% python3 -q
>>> import numpy as np
>>> np.set_printoptions(precision=3, suppress=True, linewidth=120, floatmode="fixed")
>>> J = 0.9 ** np.abs(np.subtract.outer(np.arange(9), np.arange(9)))
>>> print(J)
[[1.000 0.900 0.810 0.729 0.656 0.590 0.531 0.478 0.430]
 [0.900 1.000 0.900 0.810 0.729 0.656 0.590 0.531 0.478]
 [0.810 0.900 1.000 0.900 0.810 0.729 0.656 0.590 0.531]
 [0.729 0.810 0.900 1.000 0.900 0.810 0.729 0.656 0.590]
 [0.656 0.729 0.810 0.900 1.000 0.900 0.810 0.729 0.656]
 [0.590 0.656 0.729 0.810 0.900 1.000 0.900 0.810 0.729]
 [0.531 0.590 0.656 0.729 0.810 0.900 1.000 0.900 0.810]
 [0.478 0.531 0.590 0.656 0.729 0.810 0.900 1.000 0.900]
 [0.430 0.478 0.531 0.590 0.656 0.729 0.810 0.900 1.000]]
>>> ev, V = np.linalg.eigh(J)
>>> print(V @ np.diag(ev) @ V.T)
[[1.000 0.900 0.810 0.729 0.656 0.590 0.531 0.478 0.430]
 [0.900 1.000 0.900 0.810 0.729 0.656 0.590 0.531 0.478]
 [0.810 0.900 1.000 0.900 0.810 0.729 0.656 0.590 0.531]
 [0.729 0.810 0.900 1.000 0.900 0.810 0.729 0.656 0.590]
 [0.656 0.729 0.810 0.900 1.000 0.900 0.810 0.729 0.656]
 [0.590 0.656 0.729 0.810 0.900 1.000 0.900 0.810 0.729]
 [0.531 0.590 0.656 0.729 0.810 0.900 1.000 0.900 0.810]
 [0.478 0.531 0.590 0.656 0.729 0.810 0.900 1.000 0.900]
 [0.430 0.478 0.531 0.590 0.656 0.729 0.810 0.900 1.000]]
>>> print(ev.sum(), np.trace(J))
9.0 9.0
>>> print((ev > 1e-8).sum(), (ev < -1e-8).sum())
9 0
>>> print(np.unravel_index(np.abs(J).argmax(), J.shape))
(np.int64(0), np.int64(0))
>>> np.linalg.rank(J)
Traceback (most recent call last):
  File "<python-input-9>", line 1, in <module>
    np.linalg.rank(J)
    ^^^^^^^^^^^^^^
AttributeError: module 'numpy.linalg' has no attribute 'rank'
>>> print(round(float(np.linalg.norm(J)), 3))
6.899
>>> np.zeros(9, 9)
Traceback (most recent call last):
  File "<python-input-11>", line 1, in <module>
    np.zeros(9, 9)
    ~~~~~~~~^^^^^^
TypeError: Cannot interpret '9' as a data type
>>> print(J.sum(axis=1))
[6.126 6.595 6.927 7.125 7.190 7.125 6.927 6.595 6.126]
>>> print(np.abs(J).max())
1.0
>>> print(np.linalg.matrix_rank(J))
9
>>> print(J.sum(axis=0))
[6.126 6.595 6.927 7.125 7.190 7.125 6.927 6.595 6.126]
>>> print(J.mean(axis=0))
[0.681 0.733 0.770 0.792 0.799 0.792 0.770 0.733 0.681]
>>> ev, V = np.linalg.eigh(J)
>>> vec = np.array([0, 1, -1, 1, 0, 1, -1, 2, 0])
>>> print(V * np.abs(ev) @ V.T)
[[1.000 0.900 0.810 0.729 0.656 0.590 0.531 0.478 0.430]
 [0.900 1.000 0.900 0.810 0.729 0.656 0.590 0.531 0.478]
 [0.810 0.900 1.000 0.900 0.810 0.729 0.656 0.590 0.531]
 [0.729 0.810 0.900 1.000 0.900 0.810 0.729 0.656 0.590]
 [0.656 0.729 0.810 0.900 1.000 0.900 0.810 0.729 0.656]
 [0.590 0.656 0.729 0.810 0.900 1.000 0.900 0.810 0.729]
 [0.531 0.590 0.656 0.729 0.810 0.900 1.000 0.900 0.810]
 [0.478 0.531 0.590 0.656 0.729 0.810 0.900 1.000 0.900]
 [0.430 0.478 0.531 0.590 0.656 0.729 0.810 0.900 1.000]]
>>> print(np.linalg.eigvalsh(J[1:, 1:]))
[0.055 0.061 0.076 0.104 0.165 0.330 1.007 6.203]
>>> M = np.loadtxt("a.csv", delimiter=",")
>>> print(M)
[[  2.997   9.228   6.077  -7.967  -1.810  -3.654   1.485  -5.575   0.884]
 [ -0.209   3.917   3.086  -4.198   0.135  -1.704  -0.659  -6.234   1.185]
 [ -5.863  -8.005  -4.057   3.572   4.140   3.437  -4.191  -6.921  -0.245]
 [ -6.365  -0.065  -2.958   6.094   4.641   0.118  -3.267   3.228   6.762]
 [ -4.246   2.054   0.983  -0.568   2.948  -1.253  -3.499  -7.641   4.382]
 [ -5.108  -7.406  -4.702   5.217   3.867   4.360  -2.253   1.302  -0.885]
 [-10.543   5.929  -2.300   2.077   9.212   4.023  -0.742  11.729   4.687]
 [ -2.671  -7.770  -4.002   3.583   1.957   4.446  -0.653   1.566  -3.390]
 [ -2.395   8.816   3.727  -6.010   2.778  -0.541   0.336  -1.558   1.911]
 [  0.051   5.286   3.090  -3.125  -0.119  -3.140  -1.126  -6.086   3.391]
 [  9.265  -8.897   0.342   0.418  -8.332  -2.819   0.265  -9.772  -5.022]
 [ -4.086  -5.401  -3.979   2.580   3.501   5.753   0.336   5.670  -3.807]
 [  5.444  -9.503  -0.224  -1.111  -4.614  -0.035  -0.643 -11.759  -6.076]]
>>> vec = np.array([-9, -1, -6, -1, -9, -4, -1, 2, -1])
>>> rhs = M @ vec
>>> print(np.round(np.linalg.pinv(M) @ M, 3) + 0)
[[1.000 0.000 0.000 0.000 0.000 0.000 0.000 0.000 0.000]
 [0.000 1.000 0.000 0.000 0.000 0.000 0.000 0.000 0.000]
 [0.000 0.000 1.000 0.000 0.000 0.000 0.000 0.000 0.000]
 [0.000 0.000 0.000 1.000 0.000 0.000 0.000 0.000 0.000]
 [0.000 0.000 0.000 0.000 1.000 0.000 0.000 0.000 0.000]
 [0.000 0.000 0.000 0.000 0.000 1.000 0.000 0.000 0.000]
 [0.000 0.000 0.000 0.000 0.000 0.000 1.000 0.000 0.000]
 [0.000 0.000 0.000 0.000 0.000 0.000 0.000 1.000 0.000]
 [0.000 0.000 0.000 0.000 0.000 0.000 0.000 0.000 1.000]]
>>> rng = np.random.default_rng(423176)
>>> rhs = rhs + 0.05 * rng.normal(size=13)
>>> print(rhs)
[-47.303 -23.751  21.125  29.747  -6.785  29.786  21.169  24.111 -31.783 -21.962  -5.496  23.805 -12.146]
>>> b, *_ = np.linalg.lstsq(M, rhs)
>>> print(b)
[-9.077 -1.111 -6.032 -1.145 -9.172 -3.816 -0.780  1.980 -0.723]
>>> print(b.round())
[-9.000 -1.000 -6.000 -1.000 -9.000 -4.000 -1.000  2.000 -1.000]
>>> out = M / np.linalg.norm(M, axis=1)
Traceback (most recent call last):
  File "<python-input-32>", line 1, in <module>
    out = M / np.linalg.norm(M, axis=1)
          ~~^~~~~~~~~~~~~~~~~~~~~~~~~~~
ValueError: operands could not be broadcast together with shapes (13,9) (13,) 
>>> out = M / np.linalg.norm(M, axis=1, keepdims=True)
>>> C2 = out @ out.T
>>> print(C2[4])
[ 0.329  0.698  0.463  0.343  1.000 -0.008  0.040 -0.271  0.469  0.734 -0.126 -0.406  0.049]
>>> mat = np.array([[3, 0, 0, 0, 0, 0, 0],
...     [2, -3, 0, 0, 0, 0, 0],
...     [2, 3, 0, 0, 0, 0, 0],
...     [1, 2, 1, 1, 0, 0, 0],
...     [2, 2, 1, 1, -2, 0, 0],
...     [-3, 0, 3, -1, 2, -1, 0],
...     [2, 3, 3, 1, 1, 0, 2]])
>>> left, s, Vt = np.linalg.svd(mat)
>>> V = Vt[:(s > 1e-8).sum()]
>>> vec = mat[1] + 3 * mat[6] + rng.integers(2) * np.eye(7)[1]
>>> print(vec)
[8.000 7.000 9.000 3.000 3.000 0.000 6.000]
>>> print(np.round(V.T @ V, 3) + 0)
[[ 1.000  0.000  0.000  0.000  0.000  0.000  0.000]
 [ 0.000  1.000  0.000  0.000  0.000  0.000  0.000]
 [ 0.000  0.000  0.947  0.053  0.000 -0.211  0.053]
 [ 0.000  0.000  0.053  0.947  0.000  0.211 -0.053]
 [ 0.000  0.000  0.000  0.000  1.000  0.000  0.000]
 [ 0.000  0.000 -0.211  0.211  0.000  0.158  0.211]
 [ 0.000  0.000  0.053 -0.053  0.000  0.211  0.947]]
>>> print(np.linalg.matrix_rank(np.vstack([mat, vec])))
6
>>> def softmax(z):
...     e = np.exp(z - z.max(axis=-1, keepdims=True))
...     return e / e.sum(axis=-1, keepdims=True)
... 
>>> print(np.round(softmax(10 * mat[0]), 3) + 0)
[1.000 0.000 0.000 0.000 0.000 0.000 0.000]
>>> scores = mat @ mat.T / np.sqrt(7)
>>> print(np.round(softmax(scores)[0] @ mat, 3) + 0)
[ 2.372  0.759  0.583  0.312 -0.134  0.000  0.269]
>>> r = np.linalg.matrix_rank(mat)
>>> print(r)
6
>>> null = np.linalg.svd(mat)[2][r:].T
>>> print(np.allclose(mat @ null, 0))
True
>>> print(np.round(mat @ null, 3) + 0)
[[0.000]
 [0.000]
 [0.000]
 [0.000]
 [0.000]
 [0.000]
 [0.000]]
>>> print(null.shape)
(7, 1)
>>> print([int(np.linalg.matrix_rank(mat[:, :j + 1])) for j in range(7)])
[1, 2, 3, 4, 5, 6, 6]
>>> print(np.round(null @ null.T, 3) + 0)
[[ 0.000  0.000  0.000  0.000  0.000  0.000  0.000]
 [ 0.000  0.000  0.000  0.000  0.000  0.000  0.000]
 [ 0.000  0.000  0.053 -0.053  0.000  0.211 -0.053]
 [ 0.000  0.000 -0.053  0.053  0.000 -0.211  0.053]
 [ 0.000  0.000  0.000  0.000  0.000  0.000  0.000]
 [ 0.000  0.000  0.211 -0.211  0.000  0.842 -0.211]
 [ 0.000  0.000 -0.053  0.053  0.000 -0.211  0.053]]
